$ python3 -q
>>> import numpy as np
>>> np.set_printoptions(precision=2, suppress=True, linewidth=200)
>>> def rd(a):
...     return np.round(a, 2) + 0
... 
>>> rng = np.random.default_rng(848)
>>> t = rng.uniform(0, 2 * np.pi, 29)
>>> q, _ = np.linalg.qr(np.array([[0.2, -2.4],
...     [-1.2, 0.8],
...     [-0.2, -0.8],
...     [1.0, 0.8],
...     [-1.1, -0.6],
...     [-0.6, -0.4],
...     [0.5, -0.5]]))
>>> X = 5 * np.c_[np.cos(t), np.sin(t)] @ q.T
>>> rd(X)
array([[ 1.73, -3.19, -0.04,  1.88, -2.22, -1.17,  1.42],
       [-3.24, -0.31, -1.41,  2.39, -2.22, -1.32, -0.11],
       [-1.43,  3.14,  0.15, -2.03,  2.34,  1.25, -1.38],
       [-3.43,  2.99, -0.71, -0.6 ,  1.02,  0.46, -1.46],
       [-1.58,  3.17,  0.1 , -1.96,  2.28,  1.21, -1.4 ],
       [ 4.14, -2.08,  1.22, -0.72,  0.33,  0.3 ,  1.15],
       [-1.83,  3.2 ,  0.  , -1.83,  2.17,  1.14, -1.43],
       [-3.24, -0.32, -1.41,  2.39, -2.23, -1.32, -0.11],
       [-3.15,  3.11, -0.57, -0.89,  1.3 ,  0.63, -1.49],
       [-1.82,  3.2 ,  0.  , -1.84,  2.18,  1.15, -1.43],
       [-0.46, -2.48, -0.77,  2.63, -2.79, -1.55,  0.97],
       [ 3.52, -0.06,  1.44, -2.22,  2.01,  1.21,  0.28],
       [ 0.41,  2.51,  0.76, -2.62,  2.78,  1.54, -0.98],
       [ 3.85, -0.6 ,  1.44, -1.92,  1.65,  1.02,  0.53],
       [-4.17,  1.76, -1.3 ,  1.04, -0.67, -0.49, -1.02],
       [ 2.59,  1.  ,  1.3 , -2.62,  2.54,  1.48, -0.22],
       [ 2.02, -3.22,  0.07,  1.72, -2.08, -1.09,  1.45],
       [-3.75,  2.77, -0.89, -0.18,  0.61,  0.23, -1.4 ],
       [-3.95,  0.82, -1.43,  1.78, -1.49, -0.94, -0.62],
       [-3.86,  0.63, -1.44,  1.9 , -1.63, -1.01, -0.54],
       [ 4.16, -1.58,  1.34, -1.2 ,  0.84,  0.58,  0.95],
       [ 0.91,  2.24,  0.9 , -2.7 ,  2.81,  1.57, -0.84],
       [-2.71,  3.2 , -0.36, -1.26,  1.66,  0.83, -1.49],
       [-2.32,  3.23, -0.19, -1.54,  1.91,  0.99, -1.48],
       [-2.11, -1.42, -1.2 ,  2.7 , -2.68, -1.54,  0.42],
       [ 4.16, -1.99,  1.24, -0.81,  0.42,  0.35,  1.11],
       [ 2.75,  0.85,  1.33, -2.58,  2.48,  1.45, -0.14],
       [-4.08,  2.3 , -1.14,  0.47, -0.06, -0.15, -1.23],
       [-3.36, -0.16, -1.42,  2.33, -2.14, -1.28, -0.18]])
>>> dist = np.linalg.norm(X[:, None] - X[None], axis=-1)
>>> dist.mean(axis=1).argmax()
np.int64(16)
>>> np.flatnonzero(dist[14] < dist.mean() / 2)
array([ 3, 14, 17, 18, 19, 27])
>>> (dist + 1e9 * np.eye(29)).round(6).argmin(axis=1)
array([16,  7,  4,  8,  2, 25,  9,  1,  3,  6, 24, 13, 21, 11, 27, 26,  0,  3, 19, 18, 25, 12, 23, 22,  7,  5, 15, 14,  1])
>>> np.linalg.matrix_rank(dist ** 2)
np.int64(3)
>>> T = np.stack([X, 5 * X, X[::-1]])
>>> T.shape
(3, 29, 7)
>>> rd(np.linalg.norm(T, axis=(1, 2)))
array([ 26.93, 134.63,  26.93])
>>> np.linalg.matrix_rank(T)
array([2, 2, 2])
>>> [round(float(x), 2) for x in np.linalg.svd(X, compute_uv=False)[:3]]
[19.43, 18.64, 0.0]
>>> np.linalg.cond(X) > 100
np.True_
>>> np.linalg.matrix_rank(X, rtol=0.1)
np.int64(2)
>>> gram = np.cov(X, rowvar=False)
>>> rd(X.std(axis=0))
array([2.93, 2.13, 1.03, 1.88, 1.91, 1.08, 1.  ])
>>> np.argsort(-X.std(axis=0).round(6), kind="stable")
array([0, 1, 4, 3, 5, 2, 6])
>>> rd(np.median(X, axis=0))
array([-1.82,  0.85, -0.04, -0.81,  0.84,  0.46, -0.54])
>>> np.unravel_index(np.abs(X).argmax(), X.shape)
(np.int64(14), np.int64(0))
>>> rd(X.mean(axis=0))
array([-0.7 ,  0.78, -0.1 , -0.29,  0.38,  0.19, -0.37])
>>> rd(np.linalg.norm(X))
np.float64(26.93)
